In [1]: import numpy as np

In [2]: from numpy import linalg as LA

In [3]: np.set_printoptions(precision=1, suppress=True, linewidth=120)

In [4]: def rnd(a):
   ...:     return np.round(a, 1) + 0
   ...: 

In [5]: A = np.load("w.npy")

In [6]: print(A)
[[ 0.6  0.   2. ]
 [-1.1 -1.3 -1.5]
 [-0.1  1.4 -3. ]
 [-0.7  1.2 -5. ]
 [-0.5 -0.9 -3. ]
 [ 2.   0.5  4. ]]

In [7]: proj = A @ LA.solve(A.T @ A, A.T)

In [8]: print(np.allclose(proj @ proj, proj))
True

In [9]: print(rnd(proj @ A[:, 0]))
[ 0.6 -1.1 -0.1 -0.7 -0.5  2. ]

In [10]: A2 = A / np.sqrt((A ** 2).mean(axis=1, keepdims=True))

In [11]: print(rnd(A - A.mean(axis=1, keepdims=True)))
[[-0.3 -0.9  1.1]
 [ 0.2  0.  -0.2]
 [ 0.5  2.  -2.4]
 [ 0.8  2.7 -3.5]
 [ 1.   0.6 -1.5]
 [-0.2 -1.7  1.8]]

In [12]: print(LA.matrix_rank(A2) == LA.matrix_rank(A))
True

In [13]: A2 = np.c_[A[:, :1] @ np.array([[2]]), np.array([2, 1, 1, 1, 0, 1])]

In [14]: print(A2)
[[ 1.2  2. ]
 [-2.2  1. ]
 [-0.2  1. ]
 [-1.4  1. ]
 [-1.   0. ]
 [ 4.   1. ]]

In [15]: print(rnd(LA.norm(LA.qr(A)[0].T @ A2, axis=0) ** 2 / ((A2 ** 2).sum(axis=0) + 1e-12)))
[1.  0.2]

In [16]: print(rnd(LA.norm(A2 - A @ LA.lstsq(A, A2)[0], axis=0)))
[0.  2.6]

In [17]: print(LA.matrix_rank(A2))
2

In [18]: rng = np.random.default_rng(560292)

In [19]: data = rng.normal(size=(17, 5)) + 20 * np.array([2, 0, -2, -2, -1])

In [20]: print(rnd(data))
[[ 39.9   1.  -38.6 -40.5 -19.9]
 [ 40.3   1.2 -40.5 -40.3 -19.7]
 [ 40.8  -1.  -40.8 -39.6 -18.3]
 [ 39.7   0.1 -39.8 -39.7 -20.3]
 [ 38.9   1.1 -39.7 -40.5 -19.9]
 [ 38.   -0.2 -40.4 -38.9 -21.1]
 [ 39.5   0.8 -41.1 -39.7 -20.1]
 [ 38.7   2.3 -40.  -40.2 -17.6]
 [ 39.2  -0.8 -40.6 -39.4 -19.3]
 [ 41.8   0.  -38.4 -39.1 -20.1]
 [ 39.6   0.2 -38.3 -40.7 -20.7]
 [ 39.5   0.1 -40.6 -40.  -20. ]
 [ 39.5  -0.2 -39.7 -39.6 -21.3]
 [ 39.1  -0.3 -39.  -38.9 -20.1]
 [ 40.7  -0.7 -39.6 -39.8 -20.7]
 [ 40.7   0.2 -39.1 -41.1 -20.3]
 [ 40.    1.7 -40.2 -41.2 -21.4]]

In [21]: d = LA.norm(data[:, None] - data[None], axis=-1)

In [22]: print(rnd(d[:5, :5]))
[[0.  2.  3.6 1.8 1.5]
 [2.  0.  2.7 1.7 1.6]
 [3.6 2.7 0.  2.7 3.6]
 [1.8 1.7 2.7 0.  1.6]
 [1.5 1.6 3.6 1.6 0. ]]

In [23]: print((d + 1e9 * np.eye(17)).round(6).argmin(axis=1))
[10  6  8 11  0 12 11  4 11 14  0  3  3  3  3 10  1]

In [24]: print(d[15].round(6).argsort(kind="stable")[:4])
[15 10  0 14]

In [25]: print(rnd(LA.norm(data - data.mean(axis=0), axis=1)))
[1.5 1.3 2.7 0.5 1.3 2.5 1.5 3.3 1.8 2.6 1.8 0.8 1.5 1.6 1.6 1.7 2.4]

In [26]: print(LA.matrix_rank(d ** 2))
7

In [27]: print(rnd(d[15]))
[1.4 2.  3.3 1.9 2.2 3.9 2.8 4.1 3.1 2.4 1.4 2.2 2.3 2.7 1.8 0.  2.3]

In [28]: print(rnd(LA.norm(data, axis=1)))
[71.5 72.6 72.3 71.7 71.6 71.  72.4 70.9 71.5 71.8 71.6 72.1 71.8 70.5 72.3 72.7 73.3]

In [29]: print(d.mean(axis=1).argmax())
7

In [30]: left, s, VT = LA.svd(data)

In [31]: print(np.argmax(s[:-1] / (s[1:] + 1e-6)) + 1)
1

In [32]: A2 = left[:, :1] @ np.diag(s[:1]) @ VT[:1]

In [33]: print(LA.matrix_rank(A2))
1

In [34]: print(rnd(np.abs(data - A2).max()))
2.1

In [35]: F = np.array([[0, 0, 3, 0, 0], [0, 3, 1, 0, -2], [0, 0, 0, 0, 0], [0, 0, -1, 0, 0]])

In [36]: print(F)
[[ 0  0  3  0  0]
 [ 0  3  1  0 -2]
 [ 0  0  0  0  0]
 [ 0  0 -1  0  0]]

In [37]: z = data[:, 2] > np.median(data[:, 2])

In [38]: u = data[z].mean(axis=0) - data[~z].mean(axis=0)

In [39]: print(z.astype(int))
[1 0 0 0 1 0 0 0 0 1 1 0 1 1 1 1 0]

In [40]: print(((data - data.mean(axis=0)) @ u > 0).astype(int))
[1 0 0 1 0 0 0 0 0 1 1 0 1 1 1 1 1]

In [41]: print(np.argsort(-np.abs(u).round(6), kind="stable"))
[2 4 0 1 3]

In [42]: left, s, VT = LA.svd(F)

In [43]: print(rnd(s))
[4.  2.9 0.  0. ]

In [44]: print(np.argmax(s[:-1] / (s[1:] + 1e-6)) + 1)
2

In [45]: A2 = left[:, :2] @ np.diag(s[:2]) @ VT[:2]

In [46]: print(rnd(np.abs(F - A2).max()))
0.0

In [47]: print(rnd(LA.norm(F - A2, 2)), rnd(s[2]))
0.0 0.0

In [48]: print(LA.matrix_rank(F, rtol=0.05))
2

In [49]: print(rnd(LA.norm(F - A2) / LA.norm(F)))
0.0

In [50]: r = LA.matrix_rank(F)

In [51]: print(r)
2

In [52]: null = LA.svd(F)[2][r:].T

In [53]: print(rnd(null @ null.T))
[[1.  0.  0.  0.  0. ]
 [0.  0.3 0.  0.  0.5]
 [0.  0.  0.  0.  0. ]
 [0.  0.  0.  1.  0. ]
 [0.  0.5 0.  0.  0.7]]

In [54]: print(LA.matrix_rank(F.T @ F), LA.matrix_rank(F @ F.T))
2 2

In [55]: print(rnd(F @ null))
[[0. 0. 0.]
 [0. 0. 0.]
 [0. 0. 0.]
 [0. 0. 0.]]

In [56]: print([int(LA.matrix_rank(F[:i])) for i in range(1, len(F) + 1)])
[1, 2, 2, 2]

In [57]: print([int(LA.matrix_rank(np.delete(F, i, axis=0))) for i in range(4)])
[2, 1, 2, 2]

In [58]: print(null.shape)
(5, 3)

In [59]: X = np.load("layer3.npy")

In [60]: print(X)
[[  6.2   5.   -1.2  -5.7  -3.2 -10.7]
 [ -4.1  -3.4   0.2  -3.5  -3.8  -6.7]
 [  9.1   4.6  -5.8  -9.2   1.1  -5.7]
 [ -3.4   6.5   2.3   5.9  -5.3  15.3]
 [  1.7  -1.4  -5.6  -4.3  -0.3  -8.2]
 [  9.2   4.8  -6.9   0.4   4.4  -0.3]
 [ -6.1   1.3  -2.9  -0.8  -1.4   6.2]
 [  3.9   4.4   0.7   1.2  -2.   -1.5]
 [ 15.5  -0.7 -12.3  -6.9  12.1  -6.5]
 [ 10.   -1.2  -7.3   2.6   6.5   3.8]
 [ -9.5   4.5   6.2  -1.9 -11.9  -6.4]]

In [61]: A2 = np.c_[X[:, :3] @ np.array([[-3, 0, 2], [0, -1, -2], [-1, 0, -1]]), np.array([8, 0, 0, 9, 1, 5, 7, 0, 6, 0, 8])]

In [62]: print(rnd(A2))
[[-17.4  -5.    3.6   8. ]
 [ 12.1   3.4  -1.6   0. ]
 [-21.5  -4.6  14.8   0. ]
 [  7.9  -6.5 -22.1   9. ]
 [  0.5   1.4  11.8   1. ]
 [-20.7  -4.8  15.7   5. ]
 [ 21.2  -1.3 -11.9   7. ]
 [-12.4  -4.4  -1.7   0. ]
 [-34.2   0.7  44.7   6. ]
 [-22.7   1.2  29.7   0. ]
 [ 22.3  -4.5 -34.2   8. ]]

In [63]: print(rnd(LA.norm(LA.qr(X)[0].T @ A2, axis=0) ** 2 / ((A2 ** 2).sum(axis=0) + 1e-12)))
[1.  1.  1.  0.7]

In [64]: print(rnd(LA.norm(A2 - X @ LA.lstsq(X, A2)[0], axis=0)))
[0.  0.  0.  9.5]

In [65]: z = rng.permutation(6)

In [66]: A2 = X[:, z] * rng.choice([-1, 1], 6)

In [67]: print(A2)
[[ -1.2   5.  -10.7  -3.2   6.2  -5.7]
 [  0.2  -3.4  -6.7  -3.8  -4.1  -3.5]
 [ -5.8   4.6  -5.7   1.1   9.1  -9.2]
 [  2.3   6.5  15.3  -5.3  -3.4   5.9]
 [ -5.6  -1.4  -8.2  -0.3   1.7  -4.3]
 [ -6.9   4.8  -0.3   4.4   9.2   0.4]
 [ -2.9   1.3   6.2  -1.4  -6.1  -0.8]
 [  0.7   4.4  -1.5  -2.    3.9   1.2]
 [-12.3  -0.7  -6.5  12.1  15.5  -6.9]
 [ -7.3  -1.2   3.8   6.5  10.    2.6]
 [  6.2   4.5  -6.4 -11.9  -9.5  -1.9]]

In [68]: left, _, VT = LA.svd(X.T @ A2)

In [69]: print(rnd(LA.lstsq(X, A2)[0]))
[[0. 0. 0. 0. 1. 0.]
 [0. 1. 0. 0. 0. 0.]
 [1. 0. 0. 0. 0. 0.]
 [0. 0. 0. 0. 0. 1.]
 [0. 0. 0. 1. 0. 0.]
 [0. 0. 1. 0. 0. 0.]]
